$ ipython --no-banner

In [1]: import numpy as np

In [2]: np.set_printoptions(precision=3, suppress=True, linewidth=100)

In [3]: def tidy(a):
   ...:     return np.round(a, 3) + 0
   ...: 

In [4]: mat = np.load("data.npy")

In [5]: tidy(mat)
Out[5]: 
array([[ 1.692, -7.081,  3.481,  1.77 ,  0.27 , -1.962,  5.173, -1.032],
       [ 4.137, -7.238, -0.053,  1.81 , -1.229, -2.909,  4.084,  0.751],
       [ 5.277, -1.698, -6.473,  0.424, -2.98 , -2.297, -1.196,  3.406],
       [-3.114,  7.409, -1.627, -1.852,  0.557,  2.557, -4.741,  0.072],
       [ 5.57 , -5.238, -3.903,  1.31 , -2.499, -3.071,  1.667,  2.475],
       [ 4.733, -0.159, -6.965,  0.04 , -2.929, -1.805, -2.232,  3.498],
       [-3.062, -2.864,  7.028,  0.716,  2.451,  0.611,  3.965, -3.227],
       [-5.624,  4.893,  4.278, -1.223,  2.598,  3.027, -1.346, -2.628],
       [ 2.341,  3.823, -6.76 , -0.956, -2.18 , -0.161, -4.42 ,  2.998],
       [-3.979, -1.393,  7.152,  0.348,  2.748,  1.231,  3.173, -3.437],
       [-0.677, -5.558,  5.741,  1.39 ,  1.466, -0.788,  5.063, -2.314],
       [-2.454,  7.322, -2.543, -1.831,  0.161,  2.293, -4.997,  0.539],
       [ 3.453,  2.277, -7.115, -0.569, -2.585, -0.868, -3.662,  3.33 ],
       [ 5.616, -4.96 , -4.207,  1.24 , -2.58 , -3.036,  1.408,  2.6  ],
       [ 1.588, -7.038,  3.6  ,  1.759,  0.327, -1.915,  5.188, -1.096],
       [ 5.512, -5.495, -3.596,  1.374, -2.414, -3.097,  1.915,  2.348],
       [-4.934,  6.658,  1.742, -1.665,  1.835,  3.099, -3.192, -1.537],
       [ 5.626, -4.877, -4.294,  1.219, -2.602, -3.024,  1.332,  2.635],
       [-1.576,  7.033, -3.613, -1.758, -0.333,  1.91 , -5.19 ,  1.103],
       [ 1.812, -7.128,  3.341,  1.782,  0.204, -2.016,  5.153, -0.958],
       [-4.017,  7.284, -0.166, -1.821,  1.145,  2.872, -4.183, -0.645],
       [-1.848,  7.141, -3.298, -1.785, -0.184,  2.032, -5.146,  0.935],
       [ 1.134, -6.822,  4.098,  1.706,  0.57 , -1.704,  5.232, -1.367],
       [ 3.614, -7.381,  0.854,  1.845, -0.874, -2.739,  4.467,  0.311],
       [ 2.102, -7.228,  2.991,  1.807,  0.042, -2.143,  5.093, -0.773]])

In [6]: C = mat[[3, 7]].astype(float)

In [7]: for _ in range(3):
   ...:     z = np.linalg.norm(mat[:, None] - C, axis=-1).argmin(axis=1)
   ...:     C = np.array([mat[z == j].mean(axis=0) for j in range(2)])
   ...: 

In [8]: z
Out[8]: array([1, 1, 0, 0, 0, 0, 1, 0, 0, 1, 1, 0, 0, 0, 1, 0, 0, 0, 0, 1, 0, 0, 1, 1, 1])

In [9]: tidy(C[1] - C[0])
Out[9]: array([-0.135, -8.067,  7.059,  2.017,  1.597, -1.462,  6.925, -2.723])
